% python3 -q
>>> import numpy as np
>>> from numpy import linalg as LA
>>> np.set_printoptions(precision=3, suppress=True, linewidth=120)
>>> arr = np.load("x.npy")
>>> print(arr)
[[-1.018  1.057 -2.963  0.958 -1.085 -0.958  2.984 -0.03  -0.917  2.001 -1.963 -2.06  -2.988 -0.988]
 [-1.065  0.946 -3.03   0.977 -1.002 -1.025  2.976 -0.082 -1.022  2.03  -2.025 -2.045 -2.955 -0.926]
 [-1.038  1.023 -2.999  1.018 -0.99  -1.007  2.999 -0.073 -1.027  2.063 -2.024 -1.88  -2.977 -0.898]
 [-1.033  1.03  -3.039  0.987 -0.911 -0.989  2.916  0.048 -0.985  1.993 -2.005 -2.113 -2.984 -0.98 ]
 [-0.923  1.061 -2.965  1.017 -0.939 -0.966  2.973 -0.05  -0.914  1.824 -1.924 -1.991 -2.977 -0.944]
 [-1.005  1.009 -3.109  1.052 -1.051 -1.022  3.003 -0.023 -1.078  2.043 -1.962 -2.019 -2.945 -0.966]
 [-1.052  0.934 -3.04   1.073 -1.042 -0.968  2.983 -0.048 -0.955  1.977 -2.081 -1.968 -3.051 -1.08 ]
 [-1.075  0.996 -3.001  1.033 -1.022 -0.986  3.039 -0.108 -1.013  2.007 -1.984 -1.968 -3.027 -1.039]
 [-0.969  1.03  -2.999  0.871 -0.945 -1.049  2.988 -0.016 -0.911  1.935 -1.888 -2.075 -3.008 -1.049]
 [-1.052  1.012 -3.047  0.91  -0.984 -1.061  3.016 -0.045 -1.011  2.06  -1.924 -1.993 -3.111 -1.011]
 [-0.955  0.936 -3.     1.06  -0.957 -1.016  2.918  0.067 -0.955  2.068 -2.025 -2.041 -3.022 -0.974]
 [-1.074  1.02  -3.054  0.992 -1.011 -0.976  2.918 -0.036 -0.92   1.994 -1.978 -1.963 -2.915 -0.98 ]
 [-0.999  0.972 -3.004  1.07  -1.    -0.971  2.941 -0.075 -0.912  1.974 -2.034 -1.934 -3.03  -1.017]
 [-0.996  0.95  -3.041  0.996 -0.942 -0.944  2.989 -0.051 -1.037  1.923 -1.986 -1.923 -2.96  -1.031]
 [-1.041  1.01  -3.063  1.014 -0.948 -0.944  3.053 -0.02  -1.047  2.118 -1.867 -1.973 -2.986 -1.02 ]
 [-0.983  1.006 -3.035  0.887 -1.002 -0.996  3.113  0.055 -0.989  2.014 -1.941 -1.911 -2.949 -0.961]
 [-0.975  0.986 -2.984  0.982 -1.05  -1.009  2.995 -0.048 -1.026  1.97  -2.01  -1.958 -3.003 -1.062]
 [-0.974  1.02  -3.039  0.996 -0.984 -1.01   2.993 -0.098 -0.97   1.952 -2.112 -1.939 -3.038 -1.026]
 [-1.017  0.931 -3.041  0.925 -0.926 -1.032  2.975 -0.014 -1.05   2.043 -2.07  -2.069 -2.984 -1.081]
 [-1.002  0.949 -2.976  0.945 -0.977 -0.976  2.934  0.032 -0.998  1.997 -2.033 -1.968 -2.987 -1.042]
 [-0.986  1.009 -2.979  1.069 -1.017 -0.956  3.019 -0.081 -1.02   1.957 -2.013 -2.057 -3.042 -1.025]
 [-0.929  0.956 -3.091  0.96  -0.978 -0.963  3.02   0.06  -0.984  2.005 -1.959 -2.017 -3.02  -0.963]
 [-1.036  0.98  -3.001  0.971 -0.964 -1.016  2.968 -0.008 -1.118  2.046 -1.981 -2.072 -2.951 -1.04 ]
 [-1.94   1.962 -2.027 -1.032  0.999  2.039 -1.976 -1.986 -1.069 -3.032 -3.089 -0.899 -3.005  2.014]
 [-2.057  2.021 -1.97  -1.07   1.017  2.114 -1.939 -1.928 -0.959 -3.056 -3.001 -0.993 -3.074  1.975]
 [-2.     1.874 -1.97  -0.954  0.955  2.067 -2.022 -2.047 -1.037 -3.059 -3.042 -0.929 -3.041  1.951]
 [-1.985  1.893 -2.006 -0.988  1.049  1.991 -1.944 -1.976 -0.963 -3.071 -3.003 -0.998 -3.062  2.039]
 [-1.975  2.01  -2.068 -0.993  1.057  1.999 -2.066 -1.959 -0.958 -3.004 -2.962 -1.047 -3.023  2.066]
 [-1.98   1.914 -1.986 -0.993  0.97   1.943 -1.92  -2.04  -1.019 -2.963 -2.912 -1.041 -3.022  2.03 ]
 [-1.962  2.072 -1.961 -1.033  0.979  2.038 -2.003 -2.126 -0.93  -2.977 -2.962 -1.096 -3.007  1.958]
 [-1.932  1.989 -1.958 -1.027  0.962  2.053 -2.068 -2.031 -1.047 -3.035 -3.004 -0.999 -2.971  1.988]
 [-2.083  1.982 -2.085 -0.968  0.981  1.964 -2.015 -1.885 -0.983 -2.909 -2.966 -1.065 -3.031  1.995]
 [-2.055  2.052 -1.984 -0.969  1.052  1.997 -1.995 -2.094 -1.016 -2.973 -2.972 -1.004 -2.975  2.018]
 [-2.002  2.068 -2.001 -0.939  1.063  2.028 -2.01  -1.992 -0.981 -2.937 -2.965 -1.035 -3.027  2.   ]
 [-1.973  1.88  -1.96  -1.006  1.05   2.008 -1.976 -1.983 -1.048 -2.988 -2.954 -1.015 -2.962  2.052]
 [-1.901  2.091 -2.023 -1.081  0.993  2.002 -2.056 -2.039 -0.902 -3.028 -3.002 -1.034 -2.956  1.943]
 [-2.003  1.959 -2.036 -0.95   1.069  2.023 -1.969 -2.002 -1.044 -2.977 -2.991 -1.051 -3.021  2.001]
 [-2.024  2.    -2.084 -1.029  1.009  2.098 -2.053 -1.929 -1.056 -2.989 -3.037 -0.901 -2.953  1.944]
 [-1.916  1.98  -2.006 -0.967  1.027  1.984 -1.974 -1.958 -0.943 -3.033 -3.008 -0.933 -3.003  2.008]
 [-1.976  2.007 -1.971 -1.037  1.073  1.994 -1.98  -2.026 -0.958 -2.993 -2.98  -0.994 -3.008  1.976]
 [-2.028  2.088 -2.062 -1.047  0.907  2.022 -1.97  -1.995 -1.004 -2.97  -3.052 -0.946 -3.01   1.923]
 [-2.015  1.918 -1.865 -0.972  0.977  1.921 -2.029 -1.941 -0.962 -2.978 -2.993 -0.962 -2.895  1.919]
 [-2.005  2.019 -2.098 -0.985  1.021  1.994 -1.99  -1.99  -0.959 -2.985 -3.049 -0.94  -2.95   2.113]
 [-2.016  1.879 -2.034 -0.947  0.969  1.928 -2.082 -2.021 -1.069 -2.953 -3.038 -1.056 -3.022  2.03 ]
 [-1.983  2.108 -2.    -0.947  0.919  1.98  -1.993 -1.976 -0.981 -3.05  -2.9   -1.007 -2.982  1.956]
 [-1.927  1.922 -2.053 -0.971  0.915  2.073 -1.984 -2.005 -1.011 -3.028 -2.913 -1.001 -3.039  2.057]]
>>> B = np.array([[0, 0],
...     [1, 0],
...     [0, 1],
...     [2, 3],
...     [1, 0],
...     [1, 2],
...     [1, 0],
...     [1, 3],
...     [3, 1],
...     [0, 1],
...     [0, 2],
...     [3, 0],
...     [0, 2],
...     [1, 3]])
>>> LA.matrix_rank(arr @ B)
np.int64(2)
>>> LA.matrix_rank(np.vstack([arr, B.T]))
np.int64(14)
